$ python3 -q
>>> import numpy as np
>>> np.set_printoptions(precision=4, suppress=True, linewidth=140)
>>> W0 = np.load("a.npy")
>>> W0
array([[3., 2., 0.],
       [2., 3., 0.],
       [0., 0., 3.]])
>>> # equal to its transpose
>>> M2 = W0[0, 0] * W0[1:] - np.outer(W0[1:, 0], W0[0])
>>> M2
array([[0., 5., 0.],
       [0., 0., 9.]])
>>> W0[:, 0] / W0[0, 0]
array([1.    , 0.6667, 0.    ])
>>> np.linalg.matrix_rank(M2), np.linalg.matrix_rank(W0)
(np.int64(2), np.int64(3))
>>> f, g = M2[0], M2[1]
>>> f @ f
np.float64(25.0)
>>> pr = (f @ g) / (f @ f) * f
>>> g - pr
array([0., 0., 9.])
>>> pr
array([0., 0., 0.])
>>> np.outer(f, g)
array([[ 0.,  0.,  0.],
       [ 0.,  0., 45.],
       [ 0.,  0.,  0.]])
>>> np.linalg.matrix_rank(np.outer(f, g))
np.int64(1)
>>> (g - pr) @ f
np.float64(0.0)
>>> ev, vecs = np.linalg.eig(W0)
>>> round(float(np.prod(ev)), 4)
15.0
>>> ev, vecs = np.linalg.eigh(W0)
>>> x = np.array([2, 0, 2])
>>> vecs * np.maximum(ev, 0) @ vecs.T
array([[3., 2., 0.],
       [2., 3., 0.],
       [0., 0., 3.]])
>>> x @ W0 @ x
np.float64(24.0)
>>> print((np.sign(vecs[:, -1].round(6)) == np.sign(vecs[0, -1].round(6))).astype(int))
[1 1 0]
>>> np.abs(W0).sum(axis=1).max(), np.abs(ev).max()
(np.float64(5.0), np.float64(5.0))
>>> np.linalg.eigvalsh(W0[1:, 1:])
array([3., 3.])
>>> W0 @ W0
array([[13., 12.,  0.],
       [12., 13.,  0.],
       [ 0.,  0.,  9.]])
>>> print(round(float(np.linalg.det(W0)), 4))
15.0
>>> print(np.sort(np.linalg.eigvals(W0).real))
[1. 3. 5.]
>>> F = np.array([[-2.0, 1.0, 1.0, 1.0, 1.0, 1.0],
...     [1.0, -2.0, 1.0, 1.0, 1.0, 1.0],
...     [1.0, 1.0, -2.0, 1.0, 1.0, 1.0],
...     [1.0, 1.0, 1.0, -2.0, 1.0, 1.0],
...     [1.0, 1.0, 1.0, 1.0, -2.0, 1.0],
...     [1.0, 1.0, 1.0, 1.0, 1.0, -2.0]])
>>> # symmetric
>>> np.round(np.linalg.norm(F) ** 2 / np.linalg.norm(F, 2) ** 2, 4)
np.float64(6.0)
>>> print(F[4] @ F[3])
0.0
>>> print(round(float(np.linalg.norm(F, 2)), 4))
3.0
>>> np.linalg.norm(F, axis=1).argmax()
np.int64(0)
